$ python -q
>>> import numpy as np
>>> np.set_printoptions(precision=1, suppress=True, linewidth=120)
>>> m1 = np.loadtxt("x.csv", delimiter=",")
>>> print(m1)
[[ 1.4  0.7 -0.5]
 [ 0.7  1.1  0.7]
 [-0.5  0.7  1.5]]
>>> # rows and columns are dependent
>>> rk = np.linalg.matrix_rank(m1)
>>> print(rk)
2
>>> ns = np.linalg.svd(m1)[2][rk:].T
>>> print([int(np.linalg.matrix_rank(m1[:, :j + 1])) for j in range(3)])
[1, 2, 2]
>>> print([int(np.linalg.matrix_rank(m1[:i])) for i in range(1, len(m1) + 1)])
[1, 2, 2]
>>> print(np.round(m1 @ ns, 1) + 0)
[[0.]
 [0.]
 [0.]]
>>> print(m1.sum(axis=0))
[1.6 2.5 1.6]
>>> print(m1.shape)
(3, 3)
>>> print(np.count_nonzero(m1))
9
>>> print(m1.sum(axis=1))
[1.6 2.5 1.6]
>>> print(np.unravel_index(np.abs(m1).argmax(), m1.shape))
(np.int64(2), np.int64(2))
>>> print(np.round(np.linalg.norm(m1), 1))
2.8
>>> print(np.round(np.linalg.svd(m1, compute_uv=False), 1) + 0)
[2. 2. 0.]
>>> print(np.diff(m1, axis=0))
[[-0.7  0.4  1.2]
 [-1.3 -0.4  0.8]]
>>> U, sig, Vh = np.linalg.svd(m1)
>>> vecs = Vh[:(sig > 1e-8).sum()]
>>> rng = np.random.default_rng(4975)
>>> vec = m1[1] + 3 * m1[2] + rng.integers(2) * np.eye(3)[1]
>>> print(vec)
[-0.9  3.1  5.1]
>>> print(np.linalg.matrix_rank(np.vstack([m1, vec])))
2
>>> print(round(np.linalg.norm(vec - vecs.T @ vecs @ vec), 1))
0.0
>>> print(np.diag(vecs.T @ vecs))
[0.7 0.5 0.7]
>>> A = np.load("a.npy")
>>> print(A)
[[-1.  0.  0.  0.]
 [ 0.  2. -1. -1.]
 [ 0.  9.  7.  8.]
 [ 0. -4.  5. -9.]]
>>> # splits into 2 blocks
>>> labels = rng.permutation(4)
>>> print(labels)
[3 2 0 1]
>>> M2 = A[labels][:, labels]
>>> print(np.allclose(M2, A))
False
>>> print(np.diag(M2))
[-9.  7. -1.  2.]
>>> print(np.sort(np.abs(np.linalg.eigvals(M2))))
[ 1.   3.7  7.7 11.4]
>>> th = np.radians(60)
>>> R = np.eye(4)
>>> R[3, 3] = R[0, 0] = np.cos(th)
>>> R[3, 0], R[0, 3] = -np.sin(th), np.sin(th)
>>> print(R)
[[ 0.5  0.   0.   0.9]
 [ 0.   1.   0.   0. ]
 [ 0.   0.   1.   0. ]
 [-0.9  0.   0.   0.5]]
>>> M2 = A @ R.T
>>> print(np.abs(M2 - A).max(axis=0))
[7.8 0.  0.  4.5]
>>> print(np.linalg.svd(A, compute_uv=False), np.linalg.svd(M2, compute_uv=False))
[15.5  8.8  2.4  1. ] [15.5  8.8  2.4  1. ]
>>> print(M2)
[[-0.5  0.   0.   0.9]
 [-0.9  2.  -1.  -0.5]
 [ 6.9  9.   7.   4. ]
 [-7.8 -4.   5.  -4.5]]
>>> print(np.round(np.linalg.det(R), 1), np.trace(R))
1.0 3.0
>>> print(np.allclose(np.linalg.norm(A, axis=1), np.linalg.norm(M2, axis=1)))
True
>>> Q = M2.astype(float).copy()
>>> for j in range(4):
...     Q[:, j] -= Q[:, :j] @ (Q[:, :j].T @ Q[:, j])
...     Q[:, j] /= np.linalg.norm(Q[:, j])
... 
>>> print(Q.round(1) + 0)
[[ 0.   0.1 -0.1  1. ]
 [-0.1  0.6 -0.8 -0.1]
 [ 0.7  0.7  0.4  0. ]
 [-0.7  0.5  0.4  0. ]]
>>> print(np.round(Q.T @ M2, 1) + 0)
[[10.5  8.8  1.   6. ]
 [ 0.   4.9  6.6  0.1]
 [ 0.   0.   5.6 -0.1]
 [ 0.   0.   0.   1.1]]
>>> vals, vecs = np.linalg.eig(A)
>>> print(np.sort(np.linalg.eigvals(A.T)))
[-11.4  -1.    3.7   7.7]
>>> print(np.round(A @ vecs[:, 0] - vals[0] * vecs[:, 0], 1) + 0)
[0. 0. 0. 0.]
>>> print(np.sort(np.linalg.eigvals(np.linalg.inv(A))))
[-1.  -0.1  0.1  0.3]
>>> print(np.sort(np.linalg.eigvals(A @ A)))
[  1.   13.8  59.5 130.7]
>>> print(A[3] @ A[1])
-4.0
>>> print(round(float(np.linalg.norm(A[3] - A[1])), 1))
11.7
>>> print(np.linalg.norm(A, axis=0))
[ 1.  10.   8.7 12.1]
>>> print(round(np.linalg.norm(A) ** 2 / np.linalg.norm(A, 2) ** 2, 1))
1.3
>>> arr = np.load("mat.npy")
>>> print(arr)
[[5 0]
 [0 4]]
>>> # splits into 2 blocks
>>> print(np.flatnonzero(np.linalg.matrix_power((arr != 0) + (arr.T != 0) + np.eye(2), 2)[1]))
[1]
>>> print((arr != 0).astype(int))
[[1 0]
 [0 1]]
>>> print(np.sort(np.linalg.eigvals(arr).real))
[4. 5.]
